$ python3 -q
>>> import numpy as np
>>> import numpy.linalg as la
>>> np.set_printoptions(precision=2, suppress=True, linewidth=140, floatmode="fixed")
>>> W0 = np.array([[-2, 0, 0, 0], [2, 3, 0, 0], [0, 3, 0, 0], [1, -3, 3, 3]])
>>> r = la.matrix_rank(W0)
>>> r
np.int64(3)
>>> null = la.svd(W0)[2][r:].T
>>> print(np.round(null @ null.T, 2) + 0)
[[ 0.00  0.00  0.00  0.00]
 [ 0.00  0.00  0.00  0.00]
 [ 0.00  0.00  0.50 -0.50]
 [ 0.00  0.00 -0.50  0.50]]
>>> np.round(null[:, 0] / null[np.abs(null[:, 0]).round(6).argmax(), 0], 2) + 0
array([ 0.00,  0.00,  1.00, -1.00])
>>> null.shape
(4, 1)
>>> [int(la.matrix_rank(W0[:i])) for i in range(1, len(W0) + 1)]
[1, 2, 2, 3]
>>> la.matrix_rank(W0.T @ W0), la.matrix_rank(W0 @ W0.T)
(np.int64(3), np.int64(3))
>>> np.poly(W0)
array([ 1.00, -4.00, -3.00, 18.00,  0.00])
>>> np.round(la.det(W0[::-1]), 2)
np.float64(0.0)
>>> print(np.einsum("ij,ji->", W0, W0))
22
>>> la.matrix_rank(W0 - W0[0, 0] * np.eye(4))
np.int64(3)
>>> arr = np.load("mat.npy")
>>> arr
array([[-3.00,  1.00,  0.00],
       [ 0.00, -3.00,  1.00],
       [ 0.00,  0.00, -3.00]])
>>> out = np.array([[6, 9, 3], [6, 9, 6], [4, 1, 9]])
>>> np.einsum("ij,ij->i", arr, arr)
array([10.00, 10.00,  9.00])
>>> evals, V = la.eig(arr)
>>> np.sort(la.eigvals(arr.T))
array([-3.00, -3.00, -3.00])
>>> E = np.array([[0, 8, 3],
...     [0, 10, 3],
...     [8, 14, 0],
...     [0, 6, 4],
...     [5, 12, 0],
...     [3, 10, 0],
...     [0, 10, 3],
...     [0, 4, 6],
...     [4, 12, 0],
...     [0, 4, 6],
...     [5, 12, 0],
...     [0, 6, 6]])
>>> def softmax(z):
...     e = np.exp(z - z.max(axis=-1, keepdims=True))
...     return e / e.sum(axis=-1, keepdims=True)
... 
>>> softmax(E).sum(axis=1)
array([1.00, 1.00, 1.00, 1.00, 1.00, 1.00, 1.00, 1.00, 1.00, 1.00, 1.00, 1.00])
>>> np.round(softmax(10 * E[10]), 2) + 0
array([0.00, 1.00, 0.00])
>>> np.round(softmax(E[10]), 2) + 0
array([0.00, 1.00, 0.00])
>>> att = E @ E.T / np.sqrt(3)
>>> np.round(softmax(att)[10] @ E, 2) + 0
array([ 8.00, 14.00,  0.00])
>>> softmax(att).round(6).argmax(axis=1)
array([ 2,  2,  2,  2,  2,  2,  2, 11,  2, 11,  2,  2])
>>> out = E / np.sqrt((E ** 2).mean(axis=1, keepdims=True))
>>> la.matrix_rank(out) == la.matrix_rank(E)
np.True_
>>> print(out[5])
[0.50 1.66 0.00]
>>> E - E.mean(axis=1, keepdims=True)
array([[-3.67,  4.33, -0.67],
       [-4.33,  5.67, -1.33],
       [ 0.67,  6.67, -7.33],
       [-3.33,  2.67,  0.67],
       [-0.67,  6.33, -5.67],
       [-1.33,  5.67, -4.33],
       [-4.33,  5.67, -1.33],
       [-3.33,  0.67,  2.67],
       [-1.33,  6.67, -5.33],
       [-3.33,  0.67,  2.67],
       [-0.67,  6.33, -5.67],
       [-4.00,  2.00,  2.00]])
>>> lab = E[:, 2] > np.median(E[:, 2])
>>> r0 = E[lab].mean(axis=0) - E[~lab].mean(axis=0)
>>> np.argsort(-np.abs(r0).round(6), kind="stable")
array([1, 2, 0])
>>> ((E - E.mean(axis=0)) @ r0 > 0).astype(int)
array([1, 1, 0, 1, 0, 0, 1, 1, 0, 1, 0, 1])
>>> m1 = np.array([[0, -1, -3], [1, 0, -1], [3, 1, 0]])
>>> print(m1)
[[ 0 -1 -3]
 [ 1  0 -1]
 [ 3  1  0]]
>>> vec = np.array([1, 5, 3])
>>> np.round(la.svd(m1, compute_uv=False), 2) + 0
array([3.32, 3.32, 0.00])
>>> Q = la.solve(np.eye(3) - m1, np.eye(3) + m1)
>>> np.round(Q @ Q.T, 2) + 0
array([[1.00, 0.00, 0.00],
       [0.00, 1.00, 0.00],
       [0.00, 0.00, 1.00]])
>>> rng = np.random.default_rng(0)
>>> X = rng.normal(size=(20, 3)) + 5 * np.array([-4, -2, 1])
>>> X
array([[-19.87, -10.13,   5.64],
       [-19.90, -10.54,   5.36],
       [-18.70,  -9.05,   4.30],
       [-21.27, -10.62,   5.04],
       [-22.33, -10.22,   3.75],
       [-20.73, -10.54,   4.68],
       [-19.59,  -8.96,   4.87],
       [-18.63, -10.67,   5.35],
       [-19.10,  -9.91,   4.26],
       [-20.92, -10.46,   5.22],
       [-21.01, -10.21,   4.84],
       [-19.46,  -9.79,   5.36],
       [-20.65, -10.13,   5.78],
       [-18.51, -11.26,   6.51],
       [-18.65,  -9.22,   5.26],
       [-20.31,  -8.54,   6.96],
       [-18.20,  -8.68,   5.36],
       [-21.21, -10.00,   5.66],
       [-21.29,  -9.60,   5.43],
       [-19.30, -11.18,   4.34]])
>>> cen = (X - X.mean(axis=0)) / X.std(axis=0)
>>> print(cen.std(axis=0))
[1.00 1.00 1.00]
>>> b = la.lstsq(np.delete(cen, 0, axis=1), cen[:, 0])[0]
>>> round(float(1 - np.var(cen[:, 0] - np.delete(cen, 0, axis=1) @ b)), 2)
0.05
>>> vec = np.array([-1, 2, -1])
>>> rhs = X @ vec
>>> print(la.lstsq(X, rhs)[0])
[-1.00  2.00 -1.00]
>>> la.solve(X.T @ X, X.T @ rhs)
array([-1.00,  2.00, -1.00])
>>> rhs = rhs + 0.1 * rng.normal(size=20)
>>> rhs
array([ -6.07,  -6.65,  -3.53,  -5.07,  -1.83,  -5.07,  -3.04,  -7.92,  -4.91,  -5.43,  -4.24,  -5.40,  -5.29, -10.59,  -4.87,  -3.86,
        -4.59,  -4.36,  -3.35,  -7.20])
>>> b, *_ = la.lstsq(X, rhs)
>>> print(round(float(la.norm(rhs - X @ b)), 2))
0.48
>>> np.round(X.T @ (rhs - X @ b), 2) + 0
array([0.00, 0.00, 0.00])
>>> b.round()
array([-1.00,  2.00, -1.00])
>>> hat = X @ la.solve(X.T @ X, X.T)
>>> np.round(la.eigvalsh(hat), 2) + 0
array([0.00, 0.00, 0.00, 0.00, 0.00, 0.00, 0.00, 0.00, 0.00, 0.00, 0.00, 0.00, 0.00, 0.00, 0.00, 0.00, 0.00, 1.00, 1.00, 1.00])
>>> np.diag(hat)
array([0.07, 0.08, 0.07, 0.07, 0.38, 0.10, 0.09, 0.18, 0.10, 0.06, 0.08, 0.05, 0.07, 0.47, 0.06, 0.50, 0.09, 0.08, 0.13, 0.27])
>>> round(np.trace(hat), 2)
np.float64(3.0)
>>> lab = X[:, 1] > np.median(X[:, 1])
>>> r0 = X[lab].mean(axis=0) - X[~lab].mean(axis=0)
>>> print(r0)
[0.53 1.19 0.25]
>>> print(((X - X.mean(axis=0)) @ r0 > 0).astype(int))
[0 0 1 0 0 0 1 0 1 0 0 1 0 0 1 1 1 0 0 0]
>>> A = np.load("case11.npy")
>>> A
array([[-11.66, -19.86,  -8.20],
       [ -9.46, -15.78,  -7.17],
       [ -7.78, -12.70,  -6.31],
       [ -5.39,  -8.42,  -4.93],
       [ -3.31,  -4.83,  -3.49],
       [  1.04,   0.90,   1.43],
       [  1.41,   1.28,   1.72],
       [  2.57,   2.79,   2.14],
       [  2.61,   2.86,   2.15],
       [  3.69,   4.54,   2.24],
       [  4.84,   6.45,   2.24],
       [  5.18,   7.02,   2.22]])
>>> out = np.c_[A[:, :1] @ np.array([[-3]]), np.array([8, -8, -8, -7, 6, 8, 7, 3, -6, 5, -8, 6])]
>>> out
array([[ 34.98,   8.00],
       [ 28.38,  -8.00],
       [ 23.34,  -8.00],
       [ 16.17,  -7.00],
       [  9.93,   6.00],
       [ -3.12,   8.00],
       [ -4.23,   7.00],
       [ -7.71,   3.00],
       [ -7.83,  -6.00],
       [-11.07,   5.00],
       [-14.52,  -8.00],
       [-15.54,   6.00]])
>>> np.round(la.lstsq(A, out[:, 0])[0], 2) + 0
array([-3.00,  0.00,  0.00])
>>> print(la.matrix_rank(np.c_[A, out]))
4
>>> np.round(la.norm(out - A @ la.lstsq(A, out)[0], axis=0), 2) + 0
array([ 0.00, 21.86])
